$ python3 -q
>>> import numpy as np
>>> np.set_printoptions(suppress=True, linewidth=120)
>>> rd = lambda a: np.round(a, 2) + 0
>>> data = np.load("data.npy")
>>> data
array([[-2.,  3.,  0.,  0.],
       [ 3.,  2.,  3.,  0.],
       [ 0.,  3.,  1.,  3.],
       [ 0.,  0.,  3.,  0.]])
>>> rng = np.random.default_rng(307)
>>> lab = rng.permutation(4)
>>> lab
array([2, 1, 3, 0])
>>> other = data[lab][:, lab]
>>> print(np.trace(other))
1.0
>>> print(rd(np.sort(np.abs(np.linalg.eigvals(other)))))
[1.92 2.36 4.41 5.86]
>>> hat = np.triu(np.array([[3, -2, -1, 3], [-3, -1, -3, -1], [0, -3, -1, 0], [3, 3, -2, -1]]), 1) + np.eye(4)
>>> other = hat @ data @ np.linalg.inv(hat)
>>> rd(np.linalg.det(other))
np.float64(117.0)
>>> print(np.trace(other), np.trace(data))
1.0 1.0
>>> cov = data.T @ data
>>> rd(np.linalg.eigvalsh(cov)[::-1])
array([34.3 , 19.44,  5.59,  3.67])
>>> np.diag(cov)
array([13., 22., 19.,  9.])
>>> other = data[0, 0] * data[1:] - np.outer(data[1:, 0], data[0])
>>> other
array([[  0., -13.,  -6.,  -0.],
       [  0.,  -6.,  -2.,  -6.],
       [  0.,  -0.,  -6.,  -0.]])
>>> np.linalg.matrix_rank(other), np.linalg.matrix_rank(data)
(np.int64(3), np.int64(4))
>>> np.flatnonzero(~other.round(6).any(axis=1))
array([], dtype=int64)
>>> M = np.loadtxt("block0.csv", delimiter=",")
>>> M
array([[ 0.,  0., -2.],
       [ 0.,  0., -1.],
       [ 2.,  1.,  0.]])
>>> rd(np.linalg.det(M))
np.float64(0.0)
>>> (M + M.T) / 2
array([[0., 0., 0.],
       [0., 0., 0.],
       [0., 0., 0.]])
>>> (M - M.T) / 2
array([[ 0.,  0., -2.],
       [ 0.,  0., -1.],
       [ 2.,  1.,  0.]])
>>> M @ M
array([[-4., -2.,  0.],
       [-2., -1.,  0.],
       [ 0.,  0., -5.]])
>>> print(np.allclose(M, M.T))
False
>>> np.linalg.cond(M) > 100
np.True_
>>> np.argsort(-np.linalg.norm(M, axis=0).round(6), kind="stable")[:3]
array([2, 0, 1])
>>> rd(np.linalg.norm(M, 2) / np.linalg.norm(M))
np.float64(0.71)
>>> lab = rng.permutation(3)
>>> print(lab)
[0 1 2]
>>> other = M[lab][:, lab]
>>> np.diag(other)
array([0., 0., 0.])
>>> rd(np.sort(np.abs(np.linalg.eigvals(other))))
array([0.  , 2.24, 2.24])
>>> np.allclose(other, M)
True
>>> print(rd(np.linalg.det(other)), rd(np.linalg.det(M[lab])))
0.0 0.0
>>> np.kron(np.eye(2, dtype=int), M)
array([[ 0.,  0., -2.,  0.,  0., -0.],
       [ 0.,  0., -1.,  0.,  0., -0.],
       [ 2.,  1.,  0.,  0.,  0.,  0.],
       [ 0.,  0., -0.,  0.,  0., -2.],
       [ 0.,  0., -0.,  0.,  0., -1.],
       [ 0.,  0.,  0.,  2.,  1.,  0.]])
>>> np.einsum("ij,ji->", M, M)
np.float64(-10.0)
>>> rd(np.poly(M))
array([1., 0., 5., 0.])
>>> print(rd(np.linalg.det(2 * M)), rd(np.linalg.det(M)))
0.0 0.0
>>> rd(np.linalg.eigvals(M).sum().real)
np.float64(0.0)
>>> rd(np.linalg.det(M.T))
np.float64(0.0)
>>> rd(np.linalg.det(M[::-1]))
np.float64(0.0)
>>> rd(np.linalg.eigvals(M))
array([0.+2.24j, 0.-2.24j, 0.+0.j  ])
>>> J = np.load("out9.npy")
>>> rd(J)
array([[0.38, 0.12, 0.38, 0.12],
       [0.38, 0.25, 0.  , 0.38],
       [0.17, 0.  , 0.33, 0.5 ],
       [0.12, 0.38, 0.25, 0.25]])
>>> np.allclose(J, J.T)
False
>>> rd(J @ J)
array([[0.27, 0.12, 0.3 , 0.31],
       [0.28, 0.25, 0.23, 0.23],
       [0.18, 0.21, 0.3 , 0.31],
       [0.26, 0.2 , 0.19, 0.34]])
>>> rd(np.linalg.det(J))
np.float64(-0.03)
>>> rd(np.sort(np.abs(np.linalg.eigvals(J))))
array([0.3 , 0.31, 0.31, 1.  ])
>>> rd(np.trace(J))
np.float64(1.21)
